>>> import numpy as np
>>> import numpy.linalg as la
>>> np.set_printoptions(precision=2, suppress=True, linewidth=120, floatmode="fixed")
>>> F = np.load("a.npy")
>>> print(F)
[[1 0 0 0]
 [0 2 0 0]
 [0 0 0 0]
 [0 0 0 2]]
>>> evals, vecs = la.eigh(F)
>>> print(la.svd(F, compute_uv=False))
[2.00 2.00 1.00 0.00]
>>> print(vecs @ np.diag(evals) @ vecs.T)
[[1.00 0.00 0.00 0.00]
 [0.00 2.00 0.00 0.00]
 [0.00 0.00 0.00 0.00]
 [0.00 0.00 0.00 2.00]]
>>> print(la.eigvalsh(F @ F))
[0.00 1.00 4.00 4.00]
>>> print(evals)
[0.00 1.00 2.00 2.00]
>>> rank = la.matrix_rank(F)
>>> print(rank)
3
>>> N = la.svd(F)[2][rank:].T
>>> print(F @ N)
[[0.00]
 [0.00]
 [0.00]
 [0.00]]
>>> print(N[:, 0] / N[np.abs(N[:, 0]).round(6).argmax(), 0])
[0.00 0.00 1.00 0.00]
>>> print(N @ N.T)
[[0.00 0.00 0.00 0.00]
 [0.00 0.00 0.00 0.00]
 [0.00 0.00 1.00 0.00]
 [0.00 0.00 0.00 0.00]]
>>> print(np.allclose(F @ N, 0))
True
>>> print(la.matrix_power(F - np.diag(np.diag(F)), 4))
[[0 0 0 0]
 [0 0 0 0]
 [0 0 0 0]
 [0 0 0 0]]
>>> print(F @ F)
[[1 0 0 0]
 [0 4 0 0]
 [0 0 0 0]
 [0 0 0 4]]
>>> print(np.sort(la.eigvals(F)))
[0.00 1.00 2.00 2.00]
>>> print([int(la.matrix_rank(la.matrix_power(F, p))) for p in range(1, 5)])
[3, 3, 3, 3]
>>> P = np.triu(np.array([[0, 2, 0, 2], [1, 3, 2, 0], [2, 3, -3, 1], [-1, -2, -3, 3]]), 1) + np.eye(4)
>>> A2 = P @ F @ la.inv(P)
>>> print(np.trace(A2), np.trace(F))
5.0 5
>>> print(P @ F - F @ P)
[[ 0.00  2.00  0.00  2.00]
 [ 0.00  0.00 -4.00  0.00]
 [ 0.00  0.00  0.00  2.00]
 [ 0.00  0.00  0.00  0.00]]
>>> W0 = np.load("w.npy")
>>> print(W0)
[[ -6.04  -1.56   8.13]
 [ -5.40   2.73  -9.97]
 [  9.75   1.40  19.45]
 [  0.39   1.66   9.61]
 [ -6.87  -3.97   7.91]
 [  5.32  -3.88  -3.52]
 [  0.88  -3.67  -3.63]
 [ -4.96 -12.95  15.73]
 [ -6.41   5.42  -6.44]
 [ -6.48   8.88  11.29]
 [  1.51  -0.20  -0.01]
 [  7.00  -4.43  17.55]
 [  0.53   8.75  -0.36]
 [ -1.42  -1.22  13.32]
 [ -8.35  -8.00  19.47]
 [  8.98   3.42  -5.79]
 [ -4.22   1.27  -4.30]
 [ -4.27  -4.62  -1.00]
 [ -3.22  16.08  -4.72]
 [  0.58  -2.12   0.51]
 [  2.27   5.82   2.66]
 [ -1.95 -10.79   1.73]
 [  5.29  -1.61  15.85]
 [-13.17 -12.45   6.28]
 [ -2.12  -5.25   2.22]
 [ -0.95  -1.23   0.28]]
>>> Ac = (W0 - W0.mean(axis=0)) / W0.std(axis=0)
>>> print(np.argwhere(np.abs(Ac) > 2))
[[ 2  0]
 [18  1]
 [23  0]]
>>> print(Ac.std(axis=0))
[1.00 1.00 1.00]
>>> b = la.lstsq(np.delete(Ac, 2, axis=1), Ac[:, 2])[0]
>>> print(b)
[ 0.15 -0.38]
>>> print(np.abs(b).argmax())
1
